>>> import numpy as np
>>> np.set_printoptions(precision=2, suppress=True, linewidth=140)
>>> K = np.load("run12.npy")
>>> K
array([[  2.93, -10.76,  -9.08],
       [ -8.  ,  32.5 ,  40.75],
       [ -6.98,  28.9 , -16.2 ],
       [-14.76, -18.06,   6.44],
       [ 20.41,   1.68, -42.23],
       [ 31.91, -15.91,   7.94],
       [-23.61,  19.45,  -8.3 ],
       [ 14.08, -23.85,  17.87],
       [ -1.12,  -4.26,   4.65],
       [ 17.99,   1.81, -12.15],
       [ -5.03,  16.62, -19.61],
       [ -1.9 ,  13.64,  19.52],
       [ 18.1 ,  54.47, -29.66],
       [ 39.27, -11.16,  -1.9 ],
       [ 17.31,  10.41,  22.25],
       [-12.13,  -7.96,  14.86],
       [ 27.15, -42.34,  -6.03],
       [-15.16,  21.48,  23.91],
       [  0.37,  10.12,  16.63],
       [-16.78,  11.73, -13.72],
       [-15.05,  20.15, -45.21],
       [ 21.28,  26.82,  -7.08],
       [ 22.71,  18.33,   8.08],
       [ -6.47,  33.96,  31.04],
       [ -9.64, -15.03,   3.44],
       [  9.5 ,   4.05,   3.88],
       [-32.09,  18.74,   5.43],
       [-20.62,  22.95,  -9.28],
       [-24.24, -27.34,  -8.53],
       [ 35.92, -16.32,  10.63],
       [ 28.74,  -4.75,  13.88],
       [ -3.34,  31.56,  13.96],
       [  7.7 ,  31.56, -19.56],
       [  9.42,  14.33,  13.72],
       [ -3.65,  12.04,  11.57],
       [  7.58, -34.02, -19.94],
       [ 27.8 ,  -0.43,   0.36],
       [  3.77,   0.57,   3.88],
       [-15.11,  25.89, -14.74],
       [ -3.05, -16.82,  -0.31],
       [ 15.76,   8.47,  -1.48],
       [  5.65, -19.93,   3.76],
       [  9.39,   7.42, -27.52],
       [ 29.44, -19.34,  11.04]])
>>> idx = K[:, 1] > np.median(K[:, 1])
>>> u = K[idx].mean(axis=0) - K[~idx].mean(axis=0)
>>> ((K - K.mean(axis=0)) @ u > 0).astype(int)
array([0, 1, 1, 0, 0, 0, 1, 0, 0, 0, 1, 1, 1, 0, 1, 0, 0, 1, 1, 1, 1, 1, 1, 1, 0, 0, 1, 1, 0, 0, 0, 1, 1, 1, 1, 0, 0, 0, 1, 0, 0, 0, 0, 0])
>>> B = np.c_[K[:, :2] @ np.array([[4, 3], [1, 2]]), np.array([1, -1, -2, 1, -2, 2, 1, -1, -2, 2, 0, 2, -2, 2, -1, -2, -1, 0, 0, -1, 1, 0, 0, 1, 1, -2, -2, -2, -1, -2, -2, 2, -2, 2, 2, 1, 0, -1, -1, -1, 1, 2, 0, 1])]
>>> B
array([[   0.96,  -12.73,    1.  ],
       [   0.5 ,   41.  ,   -1.  ],
       [   0.98,   36.86,   -2.  ],
       [ -77.1 ,  -80.4 ,    1.  ],
       [  83.32,   64.59,   -2.  ],
       [ 111.73,   63.91,    2.  ],
       [ -74.99,  -31.93,    1.  ],
       [  32.47,   -5.46,   -1.  ],
       [  -8.74,  -11.88,   -2.  ],
       [  73.77,   57.59,    2.  ],
       [  -3.5 ,   18.15,    0.  ],
       [   6.04,   21.58,    2.  ],
       [ 126.87,  163.24,   -2.  ],
       [ 145.92,   95.49,    2.  ],
       [  79.65,   72.75,   -1.  ],
       [ -56.48,  -52.31,   -2.  ],
       [  66.26,   -3.23,   -1.  ],
       [ -39.16,   -2.52,    0.  ],
       [  11.6 ,   21.35,    0.  ],
       [ -55.39,  -26.88,   -1.  ],
       [ -40.05,   -4.85,    1.  ],
       [ 111.94,  117.48,    0.  ],
       [ 109.17,  104.79,    0.  ],
       [   8.08,   48.51,    1.  ],
       [ -53.59,  -58.98,    1.  ],
       [  42.05,   36.6 ,   -2.  ],
       [-109.62,  -58.79,   -2.  ],
       [ -59.53,  -15.96,   -2.  ],
       [-124.3 , -127.4 ,   -1.  ],
       [ 127.36,   75.12,   -2.  ],
       [ 110.21,   76.72,   -2.  ],
       [  18.2 ,   53.1 ,    2.  ],
       [  62.36,   86.22,   -2.  ],
       [  52.01,   56.92,    2.  ],
       [  -2.56,   13.13,    2.  ],
       [  -3.7 ,  -45.3 ,    1.  ],
       [ 110.77,   82.54,    0.  ],
       [  15.65,   12.45,   -1.  ],
       [ -34.55,    6.45,   -1.  ],
       [ -29.02,  -42.79,   -1.  ],
       [  71.51,   64.22,    1.  ],
       [   2.67,  -22.91,    2.  ],
       [  44.98,   43.01,    0.  ],
       [  98.42,   49.64,    1.  ]])
>>> np.linalg.norm(np.linalg.qr(K)[0].T @ B, axis=0) ** 2 / ((B ** 2).sum(axis=0) + 1e-12)
array([1.  , 1.  , 0.04])
>>> np.linalg.matrix_rank(B)
np.int64(3)
>>> np.round(np.linalg.norm(B - K @ np.linalg.lstsq(K, B)[0], axis=0), 2) + 0
array([0. , 0. , 9.5])
>>> d = np.linalg.norm(K[:, None] - K[None], axis=-1)
>>> np.flatnonzero(d[17] < d.mean() / 2)
array([11, 17, 18, 23, 31, 34])
>>> np.unravel_index(d.round(6).argmax(), d.shape)
(np.int64(12), np.int64(16))
>>> Uu, sigma, vt = np.linalg.svd(K, full_matrices=False)
>>> np.round(Uu.T @ K @ vt.T, 2) + 0
array([[148.06,   0.  ,   0.  ],
       [  0.  , 117.87,   0.  ],
       [  0.  ,   0.  , 112.07]])
>>> sigma / sigma[0]
array([1.  , 0.8 , 0.76])
>>> np.abs(Uu[:, 0]).round(6).argmax()
np.int64(16)
>>> sigma
array([148.06, 117.87, 112.07])
>>> Xs = K - K.mean(axis=0)
>>> evecs = np.linalg.svd(Xs)[2][:1]
>>> B = Xs - Xs @ evecs.T @ evecs
>>> np.diag(evecs.T @ evecs)
array([0.25, 0.74, 0.01])
>>> B.std(axis=0)
array([13.69,  8.13, 17.65])
>>> (Xs @ evecs.T).std(axis=0)
array([22.21])
>>> np.cov(Xs @ evecs.T, rowvar=False)
array(504.95)
>>> W0 = np.load("a.npy")
>>> W0
array([[ 0.4 ,  0.5 ,  1.  , -0.9 ],
       [ 0.3 , -0.3 , -0.7 ,  0.6 ],
       [-0.1 ,  0.1 , -0.3 ,  0.1 ],
       [-0.6 ,  0.5 , -0.1 , -1.1 ],
       [ 0.9 ,  1.7 , -1.6 , -0.4 ],
       [ 0.22, -0.5 ,  0.2 , -0.9 ],
       [ 0.4 , -0.2 ,  1.6 ,  0.2 ],
       [-2.4 , -0.8 ,  0.5 , -1.3 ],
       [ 0.2 , -0.5 ,  0.2 , -0.9 ],
       [-0.2 , -0.1 , -0.1 ,  0.1 ]])
>>> idx = W0[:, 0] > np.median(W0[:, 0])
>>> u = W0[idx].mean(axis=0) - W0[~idx].mean(axis=0)
>>> idx.astype(int)
array([1, 1, 0, 0, 1, 1, 1, 0, 0, 0])
>>> ((W0 - W0.mean(axis=0)) @ u > 0).astype(int)
array([1, 1, 1, 0, 1, 0, 1, 0, 0, 1])
